In [1]: import numpy as np

In [2]: from numpy import linalg as LA

In [3]: np.set_printoptions(precision=3, suppress=True, linewidth=200)

In [4]: F = np.loadtxt("dump.csv", delimiter=",")

In [5]: F
Out[5]: 
array([[5., 6., 7., 2.],
       [6., 5., 6., 7.],
       [7., 6., 5., 6.],
       [2., 7., 6., 5.]])

In [6]: rng = np.random.default_rng(95)

In [7]: lab = rng.permutation(4)

In [8]: lab
Out[8]: array([1, 2, 0, 3])

In [9]: other = F[lab][:, lab]

In [10]: np.diag(other)
Out[10]: array([5., 5., 5., 5.])

In [11]: np.sort(np.abs(LA.eigvals(other)))
Out[11]: array([ 1.236,  3.236,  4.153, 22.153])

In [12]: round(LA.det(other), 3), round(LA.det(F[lab]), 3)
Out[12]: (np.float64(368.0), np.float64(368.0))

In [13]: q, R = LA.qr(F)

In [14]: np.allclose(R.T @ R, F.T @ F)
Out[14]: True

In [15]: q.shape, R.shape
Out[15]: ((4, 4), (4, 4))

In [16]: round(float(abs(R[0, 0])), 3), round(LA.norm(F[:, 0]), 3)
Out[16]: (10.677, np.float64(10.677))

In [17]: other = np.array([[-2, 0, -2], [-2, 0, -2], [0, -2, -1], [2, -2, 1]])

In [18]: other.T @ F.T
Out[18]: 
array([[-18.,  -8., -14.,  -8.],
       [-18., -26., -22., -22.],
       [-27., -21., -25., -19.]])

In [19]: np.einsum("ij,ij->i", F, F)
Out[19]: array([114., 146., 146., 114.])

In [20]: LA.matrix_rank(F @ other)
Out[20]: np.int64(2)

In [21]: np.einsum("ij->j", F)
Out[21]: array([20., 24., 24., 20.])

In [22]: np.vstack([F, other.T]).shape
Out[22]: (7, 4)

In [23]: data = np.loadtxt("w.csv", delimiter=",")

In [24]: data
Out[24]: 
array([[-0.245,  0.143,  0.041,  0.837, -0.26 ,  0.386],
       [-0.613, -0.25 ,  0.432, -0.357,  0.086,  0.49 ],
       [ 0.061,  0.095, -0.526, -0.366, -0.625,  0.431],
       [-0.031,  0.943,  0.188, -0.181,  0.167,  0.116],
       [ 0.429, -0.033,  0.707, -0.055, -0.557, -0.046],
       [ 0.613, -0.132,  0.016,  0.044,  0.442,  0.64 ]])

In [25]: T = np.stack([data, -3 * data, data[::-1]])

In [26]: LA.norm(T, axis=(1, 2))
Out[26]: array([2.449, 7.348, 2.449])

In [27]: np.round(np.einsum("bij,cij->bc", T, T), 3) + 0
Out[27]: 
array([[  6., -18.,   0.],
       [-18.,  54.,   0.],
       [  0.,   0.,   6.]])

In [28]: LA.matrix_rank(T)
Out[28]: array([6, 6, 6])

In [29]: LA.det(T)
Out[29]: array([  -1., -729.,    1.])

In [30]: (T @ data.T).shape
Out[30]: (3, 6, 6)

In [31]: E = np.array([[0, -1, 1], [0, 0, -2], [0, 0, 0]])

In [32]: theta = np.radians(180)

In [33]: R = np.eye(3)

In [34]: R[0, 0] = R[1, 1] = np.cos(theta)

In [35]: R[0, 1], R[1, 0] = -np.sin(theta), np.sin(theta)

In [36]: R.round(3) + 0
Out[36]: 
array([[-1.,  0.,  0.],
       [ 0., -1.,  0.],
       [ 0.,  0.,  1.]])

In [37]: other = E @ R.T

In [38]: np.allclose(LA.norm(E, axis=1), LA.norm(other, axis=1))
Out[38]: True

In [39]: x0 = np.array([-2, 2, 2])

In [40]: np.sign((E @ x0).round(6))
Out[40]: array([ 0, -1,  0])

In [41]: LA.norm(E @ x0) <= LA.norm(E, 2) * LA.norm(x0) + 1e-9
Out[41]: np.True_

In [42]: E @ x0
Out[42]: array([ 0, -4,  0])

In [43]: E @ np.eye(3)[0]
Out[43]: array([0., 0., 0.])

In [44]: np.einsum("ij,j->i", E, x0)
Out[44]: array([ 0, -4,  0])

In [45]: E * x0
Out[45]: 
array([[ 0, -2,  2],
       [ 0,  0, -4],
       [ 0,  0,  0]])

In [46]: r0 = np.array([0, -2, -3])

In [47]: np.convolve(E[1], r0)
Out[47]: array([0, 0, 0, 4, 6])

In [48]: np.polyval(r0, E[1])
Out[48]: array([-3, -3,  1])

In [49]: m1 = np.loadtxt("m.csv", delimiter=",")

In [50]: m1
Out[50]: 
array([[  0.,   0.,  -6.,   0.,  -3.],
       [  0.,   0.,  -6.,   0.,  -3.],
       [  0.,   0.,  -2.,   0.,  -1.],
       [  0.,   0.,  14.,   0.,   7.],
       [  0.,   0.,  -2.,   0.,  -1.],
       [  0.,   0., -18.,   0.,  -9.],
       [  0.,   0.,  12.,   0.,   6.],
       [  0.,   0., -12.,   0.,  -6.]])

In [51]: round(LA.norm(m1, 2) / LA.norm(m1), 3)
Out[51]: np.float64(1.0)

In [52]: np.argsort(-LA.norm(m1, axis=0).round(6), kind="stable")[:3]
Out[52]: array([2, 4, 0])

In [53]: def softmax(z):
    ...:     e = np.exp(z - z.max(axis=-1, keepdims=True))
    ...:     return e / e.sum(axis=-1, keepdims=True)
    ...: 

In [54]: np.round(softmax(m1[7]), 3) + 0
Out[54]: array([0.333, 0.333, 0.   , 0.333, 0.001])

In [55]: softmax(m1).sum(axis=1)
Out[55]: array([1., 1., 1., 1., 1., 1., 1., 1.])

In [56]: S = m1 @ m1.T / np.sqrt(5)

In [57]: np.round(softmax(S), 3) + 0
Out[57]: 
array([[0.   , 0.   , 0.   , 0.   , 0.   , 1.   , 0.   , 0.   ],
       [0.   , 0.   , 0.   , 0.   , 0.   , 1.   , 0.   , 0.   ],
       [0.   , 0.   , 0.   , 0.   , 0.   , 0.999, 0.   , 0.001],
       [0.   , 0.   , 0.   , 1.   , 0.   , 0.   , 0.   , 0.   ],
       [0.   , 0.   , 0.   , 0.   , 0.   , 0.999, 0.   , 0.001],
       [0.   , 0.   , 0.   , 0.   , 0.   , 1.   , 0.   , 0.   ],
       [0.   , 0.   , 0.   , 1.   , 0.   , 0.   , 0.   , 0.   ],
       [0.   , 0.   , 0.   , 0.   , 0.   , 1.   , 0.   , 0.   ]])

In [58]: softmax(S)[7] @ m1
Out[58]: array([  0.,   0., -18.,   0.,  -9.])

In [59]: np.round(softmax(S + np.triu(np.full(S.shape, -np.inf), 1)), 3) + 0
Out[59]: 
array([[1.   , 0.   , 0.   , 0.   , 0.   , 0.   , 0.   , 0.   ],
       [0.5  , 0.5  , 0.   , 0.   , 0.   , 0.   , 0.   , 0.   ],
       [0.497, 0.497, 0.006, 0.   , 0.   , 0.   , 0.   , 0.   ],
       [0.   , 0.   , 0.   , 1.   , 0.   , 0.   , 0.   , 0.   ],
       [0.494, 0.494, 0.006, 0.   , 0.006, 0.   , 0.   , 0.   ],
       [0.   , 0.   , 0.   , 0.   , 0.   , 1.   , 0.   , 0.   ],
       [0.   , 0.   , 0.   , 1.   , 0.   , 0.   , 0.   , 0.   ],
       [0.   , 0.   , 0.   , 0.   , 0.   , 1.   , 0.   , 0.   ]])

In [60]: feats = np.vander(np.arange(8) - 3, 4, increasing=True)

In [61]: feats
Out[61]: 
array([[  1,  -3,   9, -27],
       [  1,  -2,   4,  -8],
       [  1,  -1,   1,  -1],
       [  1,   0,   0,   0],
       [  1,   1,   1,   1],
       [  1,   2,   4,   8],
       [  1,   3,   9,  27],
       [  1,   4,  16,  64]])

In [62]: q, R = LA.qr(feats)

In [63]: np.round(q @ R, 3) + 0
Out[63]: 
array([[  1.,  -3.,   9., -27.],
       [  1.,  -2.,   4.,  -8.],
       [  1.,  -1.,   1.,  -1.],
       [  1.,   0.,   0.,   0.],
       [  1.,   1.,   1.,   1.],
       [  1.,   2.,   4.,   8.],
       [  1.,   3.,   9.,  27.],
       [  1.,   4.,  16.,  64.]])

In [64]: q.shape, R.shape
Out[64]: ((8, 4), (4, 4))

In [65]: np.round(np.trace(q @ q.T), 3)
Out[65]: np.float64(4.0)

In [66]: np.abs(np.diag(R))
Out[66]: array([ 2.828,  6.481, 12.961, 24.372])

In [67]: np.round(abs(R[0, 0]), 3), round(float(LA.norm(feats[:, 0])), 3)
Out[67]: (np.float64(2.828), 2.828)

In [68]: R
Out[68]: 
array([[ -2.828,  -1.414, -15.556, -22.627],
       [  0.   ,   6.481,   6.481,  64.807],
       [  0.   ,   0.   ,  12.961,  19.442],
       [  0.   ,   0.   ,   0.   , -24.372]])

In [69]: K = np.array([[0, -3, -2, -1, 0, -3],
    ...:     [-2, -2, -1, 2, 3, -1],
    ...:     [-2, -2, -1, 2, 3, -1]])

In [70]: K
Out[70]: 
array([[ 0, -3, -2, -1,  0, -3],
       [-2, -2, -1,  2,  3, -1],
       [-2, -2, -1,  2,  3, -1]])

In [71]: x0 = np.array([2, 0, 1, 2])

In [72]: rhs = feats @ x0

In [73]: np.round(LA.lstsq(feats, rhs)[0], 3) + 0
Out[73]: array([2., 0., 1., 2.])

In [74]: rhs = rhs + 0.02 * rng.normal(size=8)

In [75]: rhs
Out[75]: array([-42.998, -10.01 ,   1.028,   2.017,   5.005,  22.011,  64.978, 146.001])

In [76]: c, *_ = LA.lstsq(feats, rhs)

In [77]: round(float(LA.norm(rhs - feats @ c)), 3)
Out[77]: 0.033

In [78]: c
Out[78]: array([ 2.014, -0.004,  0.998,  2.   ])

In [79]: [round(float(LA.norm(LA.solve(feats.T @ feats + lam * np.eye(4), feats.T @ rhs))), 2) for lam in (0, 1, 10, 100)]
Out[79]: [3.01, 2.74, 2.36, 2.22]

In [80]: x0 = np.array([3, 1, -1, -2, 2, 2])

In [81]: a = np.maximum(K @ x0, 0)

In [82]: np.maximum(K @ x0, 0) - np.maximum(-K @ x0, 0)
Out[82]: array([-5, -7, -7])

In [83]: a
Out[83]: array([0, 0, 0])

In [84]: K * (a > 1e-9)[:, None]
Out[84]: 
array([[0, 0, 0, 0, 0, 0],
       [0, 0, 0, 0, 0, 0],
       [0, 0, 0, 0, 0, 0]])

In [85]: np.tanh(K @ x0)
Out[85]: array([-1., -1., -1.])

In [86]: np.maximum(K @ (3 * x0), 0)
Out[86]: array([0, 0, 0])

In [87]: other = np.array([[-1, 3], [-1, 0], [-1, -3], [-3, -2], [1, 1], [1, 1]])

In [88]: other.T @ K.T
Out[88]: 
array([[ 5,  1,  1],
       [ 5, -5, -5]])

In [89]: np.vstack([K, other.T]).shape
Out[89]: (5, 6)

In [90]: np.einsum("ij,ij->i", K, K)
Out[90]: array([23, 23, 23])

In [91]: rk = LA.matrix_rank(K)

In [92]: rk
Out[92]: np.int64(2)

In [93]: ns = LA.svd(K)[2][rk:].T

In [94]: [int(LA.matrix_rank(K[:i])) for i in range(1, len(K) + 1)]
Out[94]: [1, 2, 2]

In [95]: LA.matrix_rank(K.T @ K), LA.matrix_rank(K @ K.T)
Out[95]: (np.int64(2), np.int64(2))

In [96]: np.allclose(K @ ns, 0)
Out[96]: True

In [97]: LA.lstsq(K[:-1].T, K[-1])[2]
Out[97]: np.int32(2)

In [98]: np.allclose(K[:-1].T @ LA.lstsq(K[:-1].T, K[-1])[0], K[-1])
Out[98]: True

In [99]: W0 = np.array([[0.1, -0.7, -1.3, -1.1],
    ...:     [-1.0, -0.2, -0.7, 0.2],
    ...:     [0.0, -0.2, 0.3, -0.5],
    ...:     [1.2, -1.3, -0.4, -1.7],
    ...:     [0.0, 1.5, -0.9, 1.0],
    ...:     [-0.7, -0.6, -0.9, 0.9],
    ...:     [-1.2, -0.3, 0.8, -0.5],
    ...:     [0.6, -0.6, -0.5, 1.3],
    ...:     [-0.2, 0.4, 1.6, -0.4],
    ...:     [0.0, -0.8, 1.7, -0.8],
    ...:     [1.5, -1.4, -0.5, -0.6],
    ...:     [-1.3, 0.8, 1.0, 1.3],
    ...:     [-0.4, 1.0, 0.4, -0.2]])

In [100]: W0[:, 1] = 4 * W0[:, 2] + 0.1 * rng.normal(size=13)

In [101]: W0
Out[101]: 
array([[ 0.1  , -5.208, -1.3  , -1.1  ],
       [-1.   , -3.071, -0.7  ,  0.2  ],
       [ 0.   ,  1.31 ,  0.3  , -0.5  ],
       [ 1.2  , -1.545, -0.4  , -1.7  ],
       [ 0.   , -3.579, -0.9  ,  1.   ],
       [-0.7  , -3.505, -0.9  ,  0.9  ],
       [-1.2  ,  3.128,  0.8  , -0.5  ],
       [ 0.6  , -1.963, -0.5  ,  1.3  ],
       [-0.2  ,  6.338,  1.6  , -0.4  ],
       [ 0.   ,  6.892,  1.7  , -0.8  ],
       [ 1.5  , -2.013, -0.5  , -0.6  ],
       [-1.3  ,  4.044,  1.   ,  1.3  ],
       [-0.4  ,  1.624,  0.4  , -0.2  ]])

In [102]: hat = W0 @ LA.solve(W0.T @ W0, W0.T)

In [103]: round(np.trace(hat), 3)
Out[103]: np.float64(4.0)

In [104]: np.allclose(hat @ hat, hat)
Out[104]: True

In [105]: np.round(LA.eigvalsh(hat), 3) + 0
Out[105]: array([0., 0., 0., 0., 0., 0., 0., 0., 0., 1., 1., 1., 1.])

In [106]: np.diag(hat)
Out[106]: array([0.406, 0.651, 0.161, 0.337, 0.15 , 0.383, 0.284, 0.315, 0.305, 0.322, 0.3  , 0.335, 0.051])

In [107]: X = np.load("mat.npy")

In [108]: X
Out[108]: 
array([[-1.053, -8.96 , -2.066,  8.928,  5.975],
       [-0.979, -8.897, -2.06 ,  9.044,  6.019],
       [-1.008, -9.06 , -1.922,  9.022,  5.994],
       [-1.038, -9.058, -1.939,  8.977,  6.068],
       [-0.945, -8.98 , -2.05 ,  8.972,  6.156],
       [-4.018, -5.058, -4.063, -6.029, -0.951],
       [-4.103, -4.962, -4.054, -5.987, -1.003],
       [-3.986, -4.946, -4.029, -5.998, -1.11 ],
       [-3.939, -5.007, -4.051, -6.015, -0.945],
       [-3.99 , -5.039, -3.968, -6.019, -0.983],
       [-1.023,  8.047,  4.115, -6.034, -1.002],
       [-0.994,  7.988,  4.059, -6.035, -1.034],
       [-0.993,  7.96 ,  4.06 , -6.031, -0.951],
       [-1.028,  7.967,  3.978, -6.039, -1.073],
       [-1.034,  7.997,  3.979, -5.956, -1.154]])

In [109]: other = K + rng.integers(-2, 3, (3, 2)) @ rng.integers(-2, 3, (2, 6))

In [110]: other
Out[110]: 
array([[ 2,  1, -2,  3, -1,  3],
       [-4, -2, -1,  2,  6, -3],
       [-3, -3, -1,  1,  4, -3]])

In [111]: LA.matrix_rank(other - K, tol=1e-8)
Out[111]: np.int64(2)

In [112]: np.round(LA.svd(other - K, compute_uv=False), 3) + 0
Out[112]: array([9.304, 3.382, 0.   ])
